% python3 -q
>>> import numpy as np
>>> np.set_printoptions(suppress=True, linewidth=120)
>>> tidy = lambda a: np.round(a, 2) + 0
>>> E = np.loadtxt("x.csv", delimiter=",")
>>> E
array([[1., 0., 0.],
       [9., 1., 0.],
       [2., 6., 1.]])
>>> x = np.array([-3, -5, 6])
>>> y = E @ x
>>> c, lr = np.zeros(3), 1 / np.linalg.norm(E, 2) ** 2
>>> for i in range(250):
...     c -= lr * E.T @ (E @ c - y)
...     if i % 50 == 0: print(i, round(np.linalg.norm(E @ c - y), 2))
... 
0 9.53
50 0.13
100 0.13
150 0.13
200 0.13
>>> tidy(c)
array([-3.13, -3.86, -0.6 ])
>>> [int(np.linalg.matrix_rank(np.linalg.matrix_power(E, p))) for p in range(1, 4)]
[3, 3, 3]
>>> np.prod(np.diag(E)), tidy(np.linalg.det(E))
(np.float64(1.0), np.float64(1.0))
>>> np.linalg.matrix_rank(E - E[0, 0] * np.eye(3))
np.int64(2)
>>> E @ E
array([[ 1.,  0.,  0.],
       [18.,  1.,  0.],
       [58., 12.,  1.]])
>>> tidy(np.linalg.matrix_power(E - np.diag(np.diag(E)), 3))
array([[0., 0., 0.],
       [0., 0., 0.],
       [0., 0., 0.]])
>>> np.linalg.matrix_rank(E, rtol=0.1)
np.int64(2)
>>> np.argsort(-np.linalg.norm(E, axis=0).round(6), kind="stable")[:3]
array([0, 1, 2])
>>> tidy(np.abs(np.linalg.svd(E)[2][-1]))
array([0.02, 0.17, 0.99])
>>> np.linalg.cond(E) > 100
np.True_
>>> F = np.load("out12.npy")
>>> F
array([[-0.78, -4.04,  2.18, -1.81],
       [ 0.89,  1.01, -3.04,  3.74],
       [ 3.59, -2.09, -0.34, -2.77],
       [ 4.39, -1.07,  0.93,  1.92],
       [ 0.29, -2.71, -0.34,  4.18],
       [-0.18, -0.54,  0.54, -4.94],
       [ 4.4 ,  1.13,  1.06,  1.8 ],
       [-3.08,  3.25,  2.1 , -0.72],
       [ 3.53,  1.07,  2.55, -2.21],
       [ 3.7 , -2.98,  1.02,  1.17],
       [ 3.09,  1.97,  1.17,  3.19],
       [-3.75, -2.46,  1.95,  1.03],
       [-1.23, -1.27, -0.8 , -4.61],
       [-4.05, -1.29,  2.47,  0.9 ],
       [ 2.33,  2.93,  0.78,  3.23],
       [-3.66,  1.8 , -1.06,  2.69],
       [ 3.18,  3.45, -0.67,  1.58],
       [ 1.59,  1.31,  4.21,  1.75],
       [ 4.12,  2.72, -0.12,  0.78],
       [ 4.34,  0.37,  2.42, -0.41],
       [ 2.31, -1.29,  0.45, -4.22],
       [ 2.71, -1.49,  1.5 ,  3.63],
       [-2.89, -3.22, -1.07,  2.27],
       [-1.76,  3.2 ,  2.23,  2.58],
       [-2.3 ,  3.77, -0.85,  2.18],
       [-1.2 , -1.81,  1.83,  4.12],
       [-0.84,  4.21,  2.47,  0.64]])
>>> proj = F @ np.linalg.solve(F.T @ F, F.T)
>>> tidy(np.trace(proj))
np.float64(4.0)
>>> np.linalg.matrix_rank(np.eye(27) - proj)
np.int64(23)
>>> tidy(np.diag(proj))
array([0.18, 0.2 , 0.12, 0.12, 0.17, 0.13, 0.11, 0.19, 0.16, 0.15, 0.11, 0.17, 0.11, 0.18, 0.11, 0.12, 0.13, 0.22,
       0.12, 0.14, 0.12, 0.15, 0.15, 0.16, 0.14, 0.17, 0.19])
>>> rng = np.random.default_rng(12)
>>> Y = F + rng.integers(-2, 3, (27, 3)) @ rng.integers(-2, 3, (3, 4))
>>> tidy(Y)
array([[  5.22, -11.04,   2.18,   2.19],
       [  0.89,  -0.99,  -9.04,  -0.26],
       [  7.59,  -4.09,  -0.34,  -6.77],
       [  2.39,   1.93,   0.93,  -1.08],
       [  0.29,  -4.71,  -0.34,   9.18],
       [  7.82,  -6.54,   2.54,  -4.94],
       [  2.4 ,   4.13,   5.06,   4.8 ],
       [ -3.08,   5.25,   4.1 ,  -2.72],
       [  9.53,  -4.93,   1.55,  -2.21],
       [  5.7 ,  -3.98,   1.02,  -0.83],
       [  7.09,  -1.03,   4.17,   6.19],
       [ -1.75,  -4.46,   4.95,   6.03],
       [  0.77,  -2.27,  -0.8 ,  -6.61],
       [ -4.05,   0.71,   6.47,   1.9 ],
       [ -1.67,   5.93,   1.78,   6.23],
       [ -3.66,  -0.2 ,   0.94,  10.69],
       [ 11.18,  -3.55,   0.33,   2.58],
       [  5.59,  -4.69,   2.21,   4.75],
       [  4.12,   4.72,   5.88,   4.78],
       [  0.34,   4.37,   2.42,  -1.41],
       [  4.31,  -5.29,   1.45,   2.78],
       [  8.71,  -8.49,  -0.5 ,   4.63],
       [  3.11, -10.22,  -1.07,   6.27],
       [  2.24,   1.2 ,   4.23,   1.58],
       [ -0.3 ,   0.77,  -4.85,  -0.82],
       [ -5.2 ,   0.19,  -2.17,   2.12],
       [ -6.84,  11.21,   2.47,  -3.36]])
>>> tidy(np.linalg.svd(Y - F, compute_uv=False))
array([30.71, 19.02, 11.46,  0.  ])
>>> tidy(Y - F)
array([[ 6., -7.,  0.,  4.],
       [ 0., -2., -6., -4.],
       [ 4., -2.,  0., -4.],
       [-2.,  3.,  0., -3.],
       [ 0., -2.,  0.,  5.],
       [ 8., -6.,  2.,  0.],
       [-2.,  3.,  4.,  3.],
       [ 0.,  2.,  2., -2.],
       [ 6., -6., -1.,  0.],
       [ 2., -1.,  0., -2.],
       [ 4., -3.,  3.,  3.],
       [ 2., -2.,  3.,  5.],
       [ 2., -1.,  0., -2.],
       [ 0.,  2.,  4.,  1.],
       [-4.,  3.,  1.,  3.],
       [ 0., -2.,  2.,  8.],
       [ 8., -7.,  1.,  1.],
       [ 4., -6., -2.,  3.],
       [ 0.,  2.,  6.,  4.],
       [-4.,  4.,  0., -1.],
       [ 2., -4.,  1.,  7.],
       [ 6., -7., -2.,  1.],
       [ 6., -7.,  0.,  4.],
       [ 4., -2.,  2., -1.],
       [ 2., -3., -4., -3.],
       [-4.,  2., -4., -2.],
       [-6.,  7.,  0., -4.]])
>>> tidy(np.abs(Y - F).sum(axis=1))
array([17., 12., 10.,  8.,  7., 16., 12.,  6., 13.,  5., 13., 12.,  5.,  7., 11., 12., 17., 15., 12.,  9., 14., 16.,
       17.,  9., 12., 12., 17.])
>>> cov = F.T @ F
>>> (F @ F.T).shape
(27, 27)
>>> tidy(np.diag(cov))
array([229.04, 158.25,  84.89, 202.74])
>>> tidy(np.trace(cov)), tidy((F ** 2).sum())
(np.float64(674.92), np.float64(674.92))
>>> tidy(cov)
array([[229.04,  13.7 ,  18.74,   5.43],
       [ 13.7 , 158.25,   7.31,  36.91],
       [ 18.74,   7.31,  84.89,   9.96],
       [  5.43,  36.91,   9.96, 202.74]])
>>> Q, _ = np.linalg.qr(np.array([[-0.5, -0.3, -1.4, 0.0, -1.1],
...     [1.4, -1.0, 0.3, -2.1, -2.0],
...     [-0.4, 0.6, -1.3, 1.3, 1.8],
...     [-1.1, 0.0, -0.5, 0.4, -0.5],
...     [-0.5, -1.0, 0.5, 1.0, 0.0]]))
>>> data = Q[:, :3]
>>> tidy(data)
array([[-0.26, -0.29, -0.73],
       [ 0.72, -0.43, -0.34],
       [-0.2 ,  0.34, -0.54],
       [-0.56, -0.19, -0.02],
       [-0.26, -0.76,  0.24]])
>>> w1 = np.array([[-2, 2, 2, 1], [-3, 1, 0, -3], [2, -1, 3, 0]])
>>> c = np.array([0, 9, 4, 6])
>>> H = np.maximum(data @ w1 + c, 0)
>>> (H > 0).mean(axis=0)
array([0.4, 1. , 1. , 1. ])
>>> (H > 0).astype(int)
array([[0, 1, 1, 1],
       [0, 1, 1, 1],
       [0, 1, 1, 1],
       [1, 1, 1, 1],
       [1, 1, 1, 1]])
>>> Z = np.array([[2, -2, -1], [2, -3, 3], [-1, -1, 3], [1, 2, 0]])
>>> (H @ Z).round(6).argmax(axis=1)
array([2, 2, 2, 2, 2])
>>> w1 @ Z
array([[-1, -2, 14],
       [-7, -3,  6],
       [-1, -4,  4]])
>>> cov = data.T @ data
>>> tidy(cov)
array([[1., 0., 0.],
       [0., 1., 0.],
       [0., 0., 1.]])
>>> np.trace(cov), tidy((data ** 2).sum())
(np.float64(3.0), np.float64(3.0))
>>> np.allclose(cov, cov.T)
True
>>> tidy(np.linalg.svd(data, compute_uv=False) ** 2)
array([1., 1., 1.])
>>> Q, Rm = np.linalg.qr(data)
>>> tidy(Rm)
array([[1., 0., 0.],
       [0., 1., 0.],
       [0., 0., 1.]])
>>> np.allclose(Rm.T @ Rm, data.T @ data)
True
>>> tidy(Q)
array([[-0.26, -0.29, -0.73],
       [ 0.72, -0.43, -0.34],
       [-0.2 ,  0.34, -0.54],
       [-0.56, -0.19, -0.02],
       [-0.26, -0.76,  0.24]])
>>> tidy(Q.T @ Q)
array([[1., 0., 0.],
       [0., 1., 0.],
       [0., 0., 1.]])
>>> feats = np.load("case3.npy")
>>> feats
array([[2., 1., 0.],
       [0., 2., 1.],
       [0., 0., 2.]])
>>> proj = np.triu(np.array([[-7, 7, -1], [9, 3, -3], [9, 7, 0]]), 1) + np.eye(3)
>>> Y = proj @ feats @ np.linalg.inv(proj)
>>> np.linalg.matrix_rank(Y)
np.int64(3)
>>> np.poly(Y)
array([ 1., -6., 12., -8.])
>>> tidy(np.linalg.det(Y))
np.float64(8.0)
>>> J = np.loadtxt("arr.csv", delimiter=",")
>>> J
array([[-2., -3.,  0.,  0.,  0.],
       [-3., -2.,  0.,  0.,  0.],
       [ 0.,  0., -2., -3., -3.],
       [ 0.,  0., -3., -2., -3.],
       [ 0.,  0., -3., -3., -2.]])
>>> x = np.array([5, 2, 0, 1, 2])
>>> np.sign((J @ x).round(6))
array([-1., -1., -1., -1., -1.])
>>> (J * x).sum(axis=1)
array([-16., -19.,  -9.,  -8.,  -7.])
>>> J @ np.eye(5)[0]
array([-2., -3.,  0.,  0.,  0.])
>>> J * x
array([[-10.,  -6.,   0.,   0.,   0.],
       [-15.,  -4.,   0.,   0.,   0.],
       [  0.,   0.,  -0.,  -3.,  -6.],
       [  0.,   0.,  -0.,  -2.,  -6.],
       [  0.,   0.,  -0.,  -3.,  -4.]])
>>> J @ x
array([-16., -19.,  -9.,  -8.,  -7.])
>>> J @ (2 * x)
array([-32., -38., -18., -16., -14.])
>>> np.einsum("ij,j->i", J, x)
array([-16., -19.,  -9.,  -8.,  -7.])
>>> vals, vecs = np.linalg.eig(J)
>>> tidy(vals)
array([ 1., -5.,  1., -8.,  1.])
>>> tidy(np.sort(np.linalg.eigvals(np.linalg.inv(J))))
array([-0.2 , -0.12,  1.  ,  1.  ,  1.  ])
>>> tidy(J @ vecs[:, 0] - vals[0] * vecs[:, 0])
array([0., 0., 0., 0., 0.])
>>> tidy(np.sort(np.linalg.eigvals(J @ J)))
array([ 1.,  1.,  1., 25., 64.])
>>> z = rng.permutation(5)
>>> Y = J[:, z] * rng.choice([-1, 1], 5)
>>> Y
array([[-2.,  0., -3.,  0.,  0.],
       [-3.,  0., -2.,  0.,  0.],
       [ 0., -3.,  0., -3., -2.],
       [ 0., -3.,  0., -2., -3.],
       [ 0., -2.,  0., -3., -3.]])
>>> U, _, VT = np.linalg.svd(J.T @ Y)
>>> z
array([0, 4, 1, 3, 2])
>>> (J != 0).astype(int)
array([[1, 1, 0, 0, 0],
       [1, 1, 0, 0, 0],
       [0, 0, 1, 1, 1],
       [0, 0, 1, 1, 1],
       [0, 0, 1, 1, 1]])
>>> (np.linalg.matrix_power((J != 0) + (J.T != 0) + np.eye(5), 5) > 0).astype(int)
array([[1, 1, 0, 0, 0],
       [1, 1, 0, 0, 0],
       [0, 0, 1, 1, 1],
       [0, 0, 1, 1, 1],
       [0, 0, 1, 1, 1]])
>>> X = np.diag(np.array([8, 7]))
>>> X
array([[8, 0],
       [0, 7]])
>>> proj = np.triu(np.array([[5, 1], [0, 1]]), 1) + np.eye(2)
>>> Y = proj @ X @ np.linalg.inv(proj)
>>> np.linalg.matrix_rank(Y)
np.int64(2)
>>> np.poly(Y)
array([  1., -15.,  56.])
>>> vals, vecs = np.linalg.eig(X)
>>> vals
array([8., 7.])
>>> tidy(np.sort(np.linalg.eigvals(np.linalg.inv(X))))
array([0.12, 0.14])
>>> tidy(np.sort(np.linalg.eigvals(X @ X)))
array([49., 64.])
>>> X @ vecs[:, 0] - vals[0] * vecs[:, 0]
array([0., 0.])
>>> A = np.load("sample6.npy")
>>> A
array([[ 1, -5,  0,  0,  0,  0],
       [-4,  1,  0,  0,  0,  0],
       [ 3, -1,  0,  0,  0,  0],
       [ 0,  0,  1, -5,  0,  0],
       [ 0,  0, -4,  1,  0,  0],
       [ 0,  0,  3, -1,  0,  0],
       [ 0,  0,  0,  0,  1, -5],
       [ 0,  0,  0,  0, -4,  1],
       [ 0,  0,  0,  0,  3, -1]])
>>> t3 = np.stack([A, 4 * A, A[::-1]])
>>> tidy(np.linalg.norm(t3, axis=(1, 2)))
array([12.61, 50.44, 12.61])
>>> (t3 @ A.T).shape
(3, 9, 9)
>>> t3.shape
(3, 9, 6)
>>> np.einsum("bij,cij->bc", t3, t3)
array([[ 159,  636,   33],
       [ 636, 2544,  132],
       [  33,  132,  159]])
>>> np.linalg.matrix_rank(t3)
array([6, 6, 6])
>>> arr = np.load("dump.npy")
>>> arr
array([[ 8., -4., -4.],
       [-4.,  8.,  4.],
       [-4.,  4.,  8.]])
>>> Lm = np.linalg.cholesky(arr)
>>> tidy(Lm)
array([[ 2.83,  0.  ,  0.  ],
       [-1.41,  2.45,  0.  ],
       [-1.41,  0.82,  2.31]])
>>> np.linalg.eigvalsh(arr).min() > 0
np.True_
>>> tidy(np.prod(np.diag(Lm)) ** 2), tidy(np.linalg.det(arr))
(np.float64(256.0), np.float64(256.0))
>>> arr / np.sqrt(np.outer(np.diag(arr), np.diag(arr)))
array([[ 1. , -0.5, -0.5],
       [-0.5,  1. ,  0.5],
       [-0.5,  0.5,  1. ]])
>>> w1 = np.array([[4, -9, 2, 6], [8, 2, -3, 0], [-4, -3, -3, -4]])
>>> c = np.array([1, 3, 0, 2])
>>> H = np.maximum(arr @ w1 + c, 0)
>>> H
array([[17.,  0., 40., 66.],
       [33., 43.,  0.,  0.],
       [ 0., 23.,  0.,  0.]])
>>> Z = np.array([[0, -4, 4], [2, 5, -2], [1, 0, 2], [1, -3, 4]])
>>> H @ Z
array([[ 106., -266.,  412.],
       [  86.,   83.,   46.],
       [  46.,  115.,  -46.]])
>>> vals, vecs = np.linalg.eigh(arr)
>>> x = np.array([-4, -2, 5])
>>> tidy(vecs * np.abs(vals) @ vecs.T)
array([[ 8., -4., -4.],
       [-4.,  8.,  4.],
       [-4.,  4.,  8.]])
>>> tidy(vecs * np.sqrt(vals) @ vecs.T)
array([[ 2.67, -0.67, -0.67],
       [-0.67,  2.67,  0.67],
       [-0.67,  0.67,  2.67]])
